$ python -q
>>> import numpy as np
>>> np.set_printoptions(precision=2, suppress=True, linewidth=120, floatmode="fixed")
>>> J = np.load("m.npy")
>>> J
array([[ 0,  0,  0,  0,  7,  0],
       [ 0,  0,  2,  0,  0,  0],
       [ 0,  0,  0,  0,  0,  8],
       [-9,  0,  0,  0,  0,  0],
       [ 0,  0,  0, -3,  0,  0],
       [ 0,  4,  0,  0,  0,  0]])
>>> cov = J.T @ J
>>> np.allclose(cov, cov.T)
True
>>> np.diag(cov)
array([81, 16,  4,  9, 49, 64])
>>> np.linalg.eigvalsh(cov)[::-1]
array([81.00, 64.00, 49.00, 16.00,  9.00,  4.00])
>>> np.linalg.svd(J, compute_uv=False) ** 2
array([81.00, 64.00, 49.00, 16.00,  9.00,  4.00])
>>> rng = np.random.default_rng(15886)
>>> lab = rng.permutation(6)
>>> lab
array([2, 3, 0, 5, 4, 1])
>>> Y = J[lab][:, lab]
>>> Y
array([[ 0,  0,  0,  8,  0,  0],
       [ 0,  0, -9,  0,  0,  0],
       [ 0,  0,  0,  0,  7,  0],
       [ 0,  0,  0,  0,  0,  4],
       [ 0, -3,  0,  0,  0,  0],
       [ 2,  0,  0,  0,  0,  0]])
>>> np.trace(Y)
np.int64(0)
>>> np.sort(np.abs(np.linalg.eigvals(Y)))
array([4.00, 4.00, 4.00, 5.74, 5.74, 5.74])
>>> J.reshape(2, -1)
array([[ 0,  0,  0,  0,  7,  0,  0,  0,  2,  0,  0,  0,  0,  0,  0,  0,  0,  8],
       [-9,  0,  0,  0,  0,  0,  0,  0,  0, -3,  0,  0,  0,  4,  0,  0,  0,  0]])
>>> t3 = J.reshape(6, 2, -1)
>>> np.einsum("ihd,jhd->hij", t3, t3).shape
(2, 6, 6)
>>> t3.transpose(1, 0, 2)
array([[[ 0,  0,  0],
        [ 0,  0,  2],
        [ 0,  0,  0],
        [-9,  0,  0],
        [ 0,  0,  0],
        [ 0,  4,  0]],

       [[ 0,  7,  0],
        [ 0,  0,  0],
        [ 0,  0,  8],
        [ 0,  0,  0],
        [-3,  0,  0],
        [ 0,  0,  0]]])
>>> np.swapaxes(t3, 1, 2)[1]
array([[0, 0],
       [0, 0],
       [2, 0]])
>>> W0 = np.loadtxt("mat.csv", delimiter=",")
>>> W0
array([[  1.00,   3.00,   3.00,   2.00,  -3.00],
       [  3.00,   9.00,   9.00,   6.00,  -9.00],
       [  3.00,   9.00,  10.00,   3.00, -11.00],
       [  2.00,   6.00,   3.00,  13.00,   0.00],
       [ -3.00,  -9.00, -11.00,   0.00,  13.00]])
>>> np.unique(W0.round(6), axis=0).shape
(5, 5)
>>> np.allclose(W0[:-1].T @ np.linalg.lstsq(W0[:-1].T, W0[-1])[0], W0[-1])
True
>>> np.round(W0 @ np.linalg.pinv(W0) @ W0, 2) + 0
array([[  1.00,   3.00,   3.00,   2.00,  -3.00],
       [  3.00,   9.00,   9.00,   6.00,  -9.00],
       [  3.00,   9.00,  10.00,   3.00, -11.00],
       [  2.00,   6.00,   3.00,  13.00,   0.00],
       [ -3.00,  -9.00, -11.00,   0.00,  13.00]])
>>> np.linalg.lstsq(W0[:-1].T, W0[-1])[2]
np.int32(2)
>>> round(float(np.trace(np.linalg.pinv(W0) @ W0)), 2)
2.0
>>> U, sv, VT = np.linalg.svd(W0)
>>> evecs = VT[:(sv > 1e-8).sum()]
>>> vec = W0[0] + 5 * W0[1] + rng.integers(2) * np.eye(5)[4]
>>> vec
array([ 16.00,  48.00,  48.00,  32.00, -48.00])
>>> round(np.linalg.norm(vec - evecs.T @ evecs @ vec), 2)
np.float64(0.0)
>>> np.diag(evecs.T @ evecs)
array([0.03, 0.29, 0.32, 0.87, 0.50])
>>> evecs.T @ evecs
array([[ 0.03,  0.10,  0.09,  0.08, -0.08],
       [ 0.10,  0.29,  0.27,  0.25, -0.25],
       [ 0.09,  0.27,  0.32,  0.02, -0.37],
       [ 0.08,  0.25,  0.02,  0.87,  0.21],
       [-0.08, -0.25, -0.37,  0.21,  0.50]])
>>> def softmax(z):
...     e = np.exp(z - z.max(axis=-1, keepdims=True))
...     return e / e.sum(axis=-1, keepdims=True)
... 
>>> np.round(softmax(10 * W0[0]), 2) + 0
array([0.00, 0.50, 0.50, 0.00, 0.00])
>>> np.round(softmax(W0[0] + -1), 2) + 0
array([0.05, 0.40, 0.40, 0.15, 0.00])
>>> softmax(W0).sum(axis=1)
array([1.00, 1.00, 1.00, 1.00, 1.00])
>>> S = W0 @ W0.T / np.sqrt(5)
>>> softmax(S).round(6).argmax(axis=1)
array([2, 2, 2, 3, 4])
>>> softmax(S)[0] @ W0
array([  3.00,   9.00,   9.79,   3.62, -10.59])
>>> np.round(softmax(S), 2) + 0
array([[0.00, 0.21, 0.79, 0.00, 0.00],
       [0.00, 0.02, 0.98, 0.00, 0.00],
       [0.00, 0.00, 1.00, 0.00, 0.00],
       [0.00, 0.00, 0.00, 1.00, 0.00],
       [0.00, 0.00, 0.00, 0.00, 1.00]])
>>> K = np.load("layer7.npy")
>>> K
array([[-2, -6,  2,  6],
       [-2, -6,  2,  6],
       [ 0,  0,  0,  0],
       [-2, -6,  2,  6],
       [-1, -3,  1,  3],
       [-3, -9,  3,  9],
       [-2, -6,  2,  6]])
>>> w1 = np.array([[2, 2, -2, -3], [0, -3, 0, -2], [3, -3, -1, 0], [-2, 2, 3, 1]])
>>> c = np.array([-1, -1, 0, 0])
>>> act = np.maximum(K @ w1 + c, 0)
>>> np.linalg.matrix_rank(act)
np.int64(2)
>>> (act > 0).mean(axis=0)
array([0.00, 0.86, 0.86, 0.86])
>>> C = np.array([[1, 1], [2, 2], [3, 2], [0, 0]])
>>> (act @ C).round(6).argmax(axis=1)
array([0, 0, 0, 0, 0, 0, 0])
>>> r = np.linalg.matrix_rank(K)
>>> r
np.int64(1)
>>> ns = np.linalg.svd(K)[2][r:].T
>>> [int(np.linalg.matrix_rank(np.delete(K, i, axis=0))) for i in range(7)]
[1, 1, 1, 1, 1, 1, 1]
>>> U, sv, VT = np.linalg.svd(K)
>>> evecs = VT[:(sv > 1e-8).sum()]
>>> vec = K[2] + -2 * K[4] + rng.integers(2) * np.eye(4)[2]
>>> vec
array([ 2.00,  6.00, -2.00, -6.00])
>>> np.linalg.matrix_rank(np.vstack([K, vec]))
np.int64(1)
>>> round(np.linalg.norm(vec - evecs.T @ evecs @ vec), 2)
np.float64(0.0)
>>> np.diag(evecs.T @ evecs)
array([0.05, 0.45, 0.05, 0.45])
>>> r0 = np.array([3, 2])
>>> np.correlate(K[5], K[2], "full")
array([0, 0, 0, 0, 0, 0, 0])
>>> np.polyval(r0, K[5])
array([ -7, -25,  11,  29])
>>> np.array([np.convolve(row, r0, "same") for row in K])
array([[ -6, -22,  -6,  22],
       [ -6, -22,  -6,  22],
       [  0,   0,   0,   0],
       [ -6, -22,  -6,  22],
       [ -3, -11,  -3,  11],
       [ -9, -33,  -9,  33],
       [ -6, -22,  -6,  22]])
>>> np.cross(K[5, :3], K[2, :3])
array([0, 0, 0])
>>> np.argsort(-np.linalg.norm(K, axis=0).round(6), kind="stable")[:3]
array([1, 3, 0])
>>> np.linalg.cond(K) > 100
np.True_
>>> E = np.load("w.npy")
>>> E
array([[-0.41, -0.77,  0.34,  0.35],
       [-0.36, -0.29, -0.86, -0.23],
       [-0.12,  0.34, -0.30,  0.88],
       [ 0.83, -0.46, -0.24,  0.20]])
>>> lab = rng.permutation(4)
>>> lab
array([0, 2, 3, 1])
>>> Y = E[lab][:, lab]
>>> np.sort(np.abs(np.linalg.eigvals(Y)))
array([1.00, 1.00, 1.00, 1.00])
>>> np.allclose(Y, E)
False
>>> Y
array([[-0.41,  0.34,  0.35, -0.77],
       [-0.12, -0.30,  0.88,  0.34],
       [ 0.83, -0.24,  0.20, -0.46],
       [-0.36, -0.86, -0.23, -0.29]])
>>> arr = np.load("sample7.npy")
>>> arr
array([[1, 2, 2, 2],
       [2, 1, 2, 2],
       [2, 2, 1, 2],
       [2, 2, 2, 1]])
>>> # symmetric
>>> evals, evecs = np.linalg.eig(arr)
>>> np.sort(np.linalg.eigvals(arr @ arr))
array([ 1.00,  1.00,  1.00, 49.00])
>>> mat = np.load("x.npy")
>>> mat
array([[ 11.00,   7.00,   0.00,  -3.00],
       [-24.00, -15.00,   0.00,   8.00],
       [ -6.00,  -3.00,   1.00,   3.00],
       [ -6.00,  -3.00,   0.00,   4.00]])
>>> U, sv, VT = np.linalg.svd(mat)
>>> np.argmax(sv[:-1] / (sv[1:] + 1e-6)) + 1
np.int64(1)
>>> sv
array([33.95,  2.54,  0.89,  0.08])
>>> Y = U[:, :1] @ np.diag(sv[:1]) @ VT[:1]
>>> np.linalg.matrix_rank(mat, rtol=0.05)
np.int64(2)
>>> np.round(np.abs(mat - Y).max(), 2)
np.float64(1.86)
>>> round(np.linalg.norm(mat - Y) / np.linalg.norm(mat), 2)
np.float64(0.08)
>>> np.round(softmax(mat[2]), 2) + 0
array([0.00, 0.00, 0.12, 0.88])
>>> np.round(softmax(10 * mat[2]), 2) + 0
array([0.00, 0.00, 0.00, 1.00])
>>> softmax(mat).sum(axis=1)
array([1.00, 1.00, 1.00, 1.00])
>>> S = mat @ mat.T / np.sqrt(4)
>>> np.round(softmax(S + np.triu(np.full(S.shape, -np.inf), 1)), 2) + 0
array([[1.00, 0.00, 0.00, 0.00],
       [0.00, 1.00, 0.00, 0.00],
       [0.00, 1.00, 0.00, 0.00],
       [0.00, 1.00, 0.00, 0.00]])
>>> np.round(softmax(S)[2] @ mat, 2) + 0
array([-24.00, -15.00,   0.00,   8.00])
>>> softmax(S).round(6).argmax(axis=1)
array([0, 1, 1, 1])
>>> r0 = np.array([-3, -3, 2, 0])
>>> Y = mat + np.outer(r0, np.eye(4)[0])
>>> round(np.linalg.det(Y) / np.linalg.det(mat), 2), np.round(1 + np.linalg.solve(mat, r0)[0], 2)
(np.float64(-26.5), np.float64(-26.5))
>>> proj = np.triu(np.array([[2, -9, 5, 5], [-9, -6, 0, -9], [-7, 8, 6, -7], [-4, -3, -8, 6]]), 1) + np.eye(4)
>>> Y = proj @ mat @ np.linalg.inv(proj)
>>> np.trace(Y), np.trace(mat)
(np.float64(1.0), np.float64(1.0))
>>> np.poly(Y)
array([ 1.00, -1.00, -7.00, 13.00, -6.00])
>>> proj @ mat - mat @ proj
array([[ 156.00,  204.00,  -50.00,  -29.00],
       [  54.00, -189.00,  120.00,  -51.00],
       [  42.00,  -33.00,   30.00,  -18.00],
       [   0.00,  -54.00,   30.00,    3.00]])
>>> np.linalg.matrix_rank(Y)
np.int64(4)
>>> F = np.loadtxt("arr.csv", delimiter=",")
>>> F
array([[ 0.75,  0.81, -0.77,  0.52,  1.00, -0.91,  0.72,  0.24],
       [ 0.41, -0.92,  0.34,  0.98, -1.00,  1.00,  0.81,  0.40],
       [ 0.95,  0.50, -0.69,  1.00, -0.56,  0.97,  0.99,  0.06],
       [ 0.55,  0.83, -0.07,  0.65,  0.99,  0.68,  0.75, -0.75],
       [-0.81, -0.80, -0.07, -0.24, -0.88, -0.58, -0.98,  0.56],
       [ 0.07,  0.55, -0.93,  1.00,  1.00,  0.30, -0.95, -0.08],
       [-0.87,  0.29,  0.99, -1.00,  0.56,  0.92, -0.18, -0.98],
       [ 0.53,  0.13,  0.89, -0.99, -0.99,  0.05,  0.99, -0.29],
       [-0.45,  0.43,  0.95, -0.98,  0.25,  0.88,  0.71, -0.93],
       [ 1.00,  0.87, -1.00,  1.00,  0.99,  0.73,  0.98,  0.91],
       [ 0.97,  0.90, -0.99,  0.98,  1.00, -0.99,  0.91,  0.86],
       [ 0.68,  0.24, -0.80,  0.92,  0.52, -0.50,  0.45,  0.60],
       [ 0.56,  0.58,  0.11,  0.93,  0.72,  0.98,  0.81, -0.76],
       [-0.96,  0.47,  0.74, -0.99,  1.00, -0.88, -0.99, -0.87],
       [ 0.00, -0.86, -1.00,  1.00, -0.47, -0.97, -1.00,  0.99]])
>>> Y = np.c_[F[:, :5] @ np.array([[5, 2, 0, 0, 3],
...     [1, 2, 4, 0, 5],
...     [5, 2, 1, 2, 5],
...     [5, 5, 5, 5, 4],
...     [5, 2, 2, 3, 5]]), np.array([3, 1, 1, 1, 2, 2, 0, 0, 3, 0, 3, 1, 3, 0, 2])]
>>> Y
array([[  8.31,   6.18,   7.07,   4.06,   9.53,   3.00],
       [  2.73,   2.56,  -0.44,   2.58,  -2.75,   1.00],
       [  4.00,   5.40,   5.19,   1.94,   3.10,   1.00],
       [ 11.43,   7.85,   8.48,   6.08,  13.00,   1.00],
       [-10.80,  -6.32,  -6.23,  -3.98, -12.14,   2.00],
       [  6.25,   6.38,   8.27,   6.14,   7.31,   2.00],
       [ -1.31,  -3.06,  -1.73,  -1.34,   2.59,   0.00],
       [ -2.67,  -3.83,  -5.52,  -6.14,  -2.22,   0.00],
       [ -0.72,  -2.54,  -1.73,  -2.25,   2.88,   3.00],
       [ 10.82,   8.72,   9.46,   5.97,  11.30,   0.00],
       [ 10.70,   8.66,   9.51,   5.92,  11.38,   3.00],
       [  6.84,   5.88,   5.80,   4.56,   5.52,   1.00],
       [ 12.18,   8.59,   8.52,   7.03,  12.45,   3.00],
       [ -0.58,  -2.45,  -0.33,  -0.47,   4.21,   0.00],
       [ -3.21,   0.34,  -0.38,   1.59,  -7.65,   2.00]])
>>> np.linalg.matrix_rank(Y)
np.int64(6)
>>> np.linalg.matrix_rank(np.c_[F, Y])
np.int64(9)
